$ ipython --no-banner

In [1]: import numpy as np

In [2]: from numpy import linalg as LA

In [3]: np.set_printoptions(precision=2, suppress=True, linewidth=140, sign=" ")

In [4]: A = np.load("out18.npy")

In [5]: print(A)
[[ 0. -1.  0.  3.]
 [ 0. -1.  0.  4.]
 [-3.  3. -1. -3.]
 [ 0.  0.  0.  1.]]

In [6]: # rows and columns are dependent

In [7]: print(round(float(LA.det(A.T)), 2))
0.0

In [8]: print(np.poly(A))
[ 1.  1. -1. -1.  0.]

In [9]: rk = LA.matrix_rank(A)

In [10]: print(rk)
3

In [11]: null = LA.svd(A)[2][rk:].T

In [12]: print(np.round(A @ null, 2) + 0)
[[ 0.]
 [ 0.]
 [ 0.]
 [ 0.]]

In [13]: print(null.shape)
(4, 1)

In [14]: print([int(LA.matrix_rank(np.delete(A, i, axis=0))) for i in range(4)])
[3, 3, 2, 3]

In [15]: print((A - A.T) / 2)
[[ 0.  -0.5  1.5  1.5]
 [ 0.5  0.  -1.5  2. ]
 [-1.5  1.5  0.  -1.5]
 [-1.5 -2.   1.5  0. ]]

In [16]: print(np.allclose(A, A.T))
False

In [17]: print((A + A.T) / 2)
[[ 0.  -0.5 -1.5  1.5]
 [-0.5 -1.   1.5  2. ]
 [-1.5  1.5 -1.  -1.5]
 [ 1.5  2.  -1.5  1. ]]

In [18]: print(np.allclose(A @ A.T, A.T @ A))
False

In [19]: print(LA.matrix_power(A, 4))
[[ 0.  1.  0. -1.]
 [ 0.  1.  0.  0.]
 [ 3. -3.  1.  3.]
 [ 0.  0.  0.  1.]]

In [20]: print(np.trace(A))
-1.0

In [21]: print(np.sort(np.abs(LA.eigvals(A))))
[ 0.  1.  1.  1.]

In [22]: print(round(LA.det(A), 2))
0.0

In [23]: print(round(np.abs(LA.eigvals(A)).max(), 2))
1.0

In [24]: Uu, sv, VT = LA.svd(A)

In [25]: evecs = VT[:(sv > 1e-8).sum()]

In [26]: rng = np.random.default_rng(829026)

In [27]: x = A[1] + -2 * A[2] + rng.integers(2) * np.eye(4)[3]

In [28]: print(x)
[ 6. -7.  2. 10.]

In [29]: print(np.round(LA.norm(x - evecs.T @ evecs @ x), 2))
0.0

In [30]: print(np.allclose(evecs.T @ evecs @ x, x))
True

In [31]: Uu, sv, VT = LA.svd(A)

In [32]: print(np.argmax(sv[:-1] / (sv[1:] + 1e-6)) + 1)
3

In [33]: M2 = Uu[:, :3] @ np.diag(sv[:3]) @ VT[:3]

In [34]: print(round(LA.norm(A - M2, 2), 2), round(float(sv[3]), 2))
0.0 0.0

In [35]: print(LA.matrix_rank(A, rtol=0.05))
2

In [36]: m1 = np.load("test16.npy")

In [37]: print(m1)
[[ 0  1  3 -1 -1  3 -3  1  3 -3  1  2  1]
 [-2 -2  1 -2  3  1  3  1  0 -1 -3  3 -3]
 [-3 -2  2 -1 -2 -3  2  0  0  2  2  3  2]
 [-3 -3  3  2  0 -1  0 -1 -3  3 -2  0  1]
 [-3 -2 -1  2  3  2  2 -2 -2  0  1  3  0]
 [ 3  2  1 -1  2 -2 -3  2 -3  1  1  0 -2]
 [ 1  0  1  1 -2 -1  0  3 -1  2 -3  0 -3]
 [-3 -3 -1  3  3 -2 -1 -2  0  0 -3 -3 -2]
 [ 1 -1  3 -3  3 -3 -3 -2  2  0 -3  1  3]
 [ 1  2  0 -1 -2 -1 -1  2  1  0 -3  0  0]
 [-2 -2 -2 -2 -2  3  2  2  0 -2  2 -1  2]
 [ 0  1 -1  3  2  0  0 -2  2 -2 -2  2 -2]
 [-3  3  2 -2  3  2  1  2  3 -2 -3 -3 -2]
 [-3 -2  2 -1 -2 -3  2  0  0  2  2  3  2]]

In [38]: # rows 2 and 13 are equal

In [39]: x = np.array([-3, 2, -3, 3, -1, -2, 0, -3, -2, 1, 0, 3, 1])

In [40]: target = m1 @ x

In [41]: beta, lr = np.zeros(13), 1 / LA.norm(m1, 2) ** 2

In [42]: for i in range(6):
    ...:     beta -= lr * m1.T @ (m1 @ beta - target)
    ...:     if i % 2 == 0: print(i, round(LA.norm(m1 @ beta - target), 2))
    ...: 
0 23.93
2 14.53
4 11.2

In [43]: print(np.round(LA.cond(m1), 2))
23.35

In [44]: print(beta)
[-0.86 -0.58 -1.43  3.25 -0.36 -1.49  0.95 -2.47 -0.86  1.2   0.93  1.88  0.37]
